% ipython --no-banner

In [1]: import numpy as np

In [2]: import numpy.linalg as la

In [3]: np.set_printoptions(precision=4, suppress=True, linewidth=140)

In [4]: A = np.loadtxt("dump.csv", delimiter=",")

In [5]: print(A)
[[-0.1 -1.2  0.5  0.2  0.2  0.3  0.   0.6]
 [ 0.   1.2  1.7 -0.1  0.6  1.4 -0.4 -1.9]
 [-0.9 -0.3  2.9 -0.3 -1.1  0.5  1.1  0.9]
 [-0.2 -1.4  1.8  2.7 -0.5 -0.9 -0.1  0.9]
 [ 1.7  0.3 -1.7  0.6  2.8  0.8 -1.2 -0.9]
 [-2.   0.   0.   0.2 -1.1  0.9 -0.1  0.1]
 [-0.9 -0.6 -0.8  1.6  0.4  0.7  1.4  0.4]
 [-0.4 -0.2  0.2 -0.3 -1.1 -0.6  0.4 -0.3]
 [ 0.  -1.3  0.3 -1.7 -0.2  1.  -1.4  0.8]
 [ 1.4  1.2  0.1 -0.9  0.   1.1  0.6 -0.5]
 [-3.2 -0.7 -1.  -0.7 -0.7  1.4  0.1  0.3]
 [ 1.3  0.4  0.8  1.7 -0.9  3.2  0.4 -0.5]
 [-0.3 -1.3 -0.3 -0.2  0.2  0.1 -0.1 -1.5]
 [ 1.5 -0.8  0.2 -1.7 -0.9  0.9 -1.6  0.6]
 [ 0.9  0.3 -1.8  0.9  0.4  0.4  0.3 -0.7]
 [ 1.5 -0.6 -0.6  1.  -0.9 -1.3 -0.6 -1. ]
 [-2.2  0.1 -0.9  0.2 -1.1  1.   2.5 -0.6]
 [ 0.9 -0.5  0.3  0.6 -1.   0.3 -1.1 -0.1]
 [-0.6 -0.1  1.1 -0.8  0.6  0.9 -1.8 -0.5]
 [-1.2  0.4 -0.2  0.3 -0.5 -0.5  1.4  0.3]
 [ 0.  -0.6  0.8 -0.7  0.9 -0.9 -0.4  0.3]
 [-0.5  0.7 -0.2 -0.6  0.4 -1.5  1.6 -0.4]
 [ 0.  -1.3  1.8  0.4  0.1  0.6 -0.1  0.1]
 [ 0.3 -1.8  0.6  0.   1.4 -1.   0.4 -0.6]
 [-0.1 -0.8  0.3 -0.2  1.8 -0.4  0.3 -2.3]
 [-0.5 -1.1 -0.2  0.9 -1.  -0.9 -1.2 -0.5]
 [-0.7 -0.2 -1.3 -1.8 -0.9  1.9  0.6  0. ]
 [ 1.1  0.5 -1.2  1.2 -0.8  0.8 -1.4 -0.1]
 [-1.3  0.2  2.7  0.4 -0.4  0.  -0.7 -1.4]
 [ 1.5  0.6 -0.5  1.2  2.4  0.5 -1.6 -1.6]
 [ 0.5  0.6  1.1  0.4 -0.2  0.2  1.1 -1.3]
 [ 0.2 -0.9 -0.3  0.7  1.3 -1.2 -0.9 -0.6]
 [ 0.1 -0.8 -0.2  0.6  0.6 -0.2  1.7  1.7]
 [ 0.6 -0.3  0.5 -1.9 -0.4  0.4  0.3 -0.7]
 [-1.2  2.  -1.5 -0.5  0.3 -0.4  0.2  0. ]
 [-0.1 -0.5  0.   1.4 -0.3 -0.5 -1.6  0.1]
 [-1.1 -1.5 -2.8  1.5  0.7  0.5 -1.7 -1.8]
 [ 0.1 -0.5  1.3  1.3  0.6 -1.  -0.7  0.5]
 [-0.4  0.8  1.4  0.5  0.6  0.7  0.1 -0.9]
 [ 0.1 -0.8  0.4  0.6  0.4  1.7  2.1  0.2]
 [ 0.5 -0.5  2.  -2.  -2.   7.  -2.  -5. ]
 [ 0.8  0.1  0.2  0.7  1.  -0.2 -1.5 -1.8]]

In [6]: gram = np.cov(A, rowvar=False)

In [7]: print(gram.shape)
(8, 8)

In [8]: print(round(np.corrcoef(A[:, 7], A[:, 6])[0, 1], 4))
0.3475

In [9]: print(np.median(A, axis=0))
[ 0.   -0.4   0.2   0.35  0.05  0.4  -0.1  -0.45]

In [10]: print(np.polyfit(A[:, 7], A[:, 6], 1))
[0.353  0.0322]

In [11]: print(A.std(axis=0))
[1.0453 0.8155 1.1877 1.0481 0.9945 1.4043 1.1319 1.1145]

In [12]: print(np.argsort(-A.std(axis=0).round(6), kind="stable"))
[5 2 6 7 3 0 4 1]
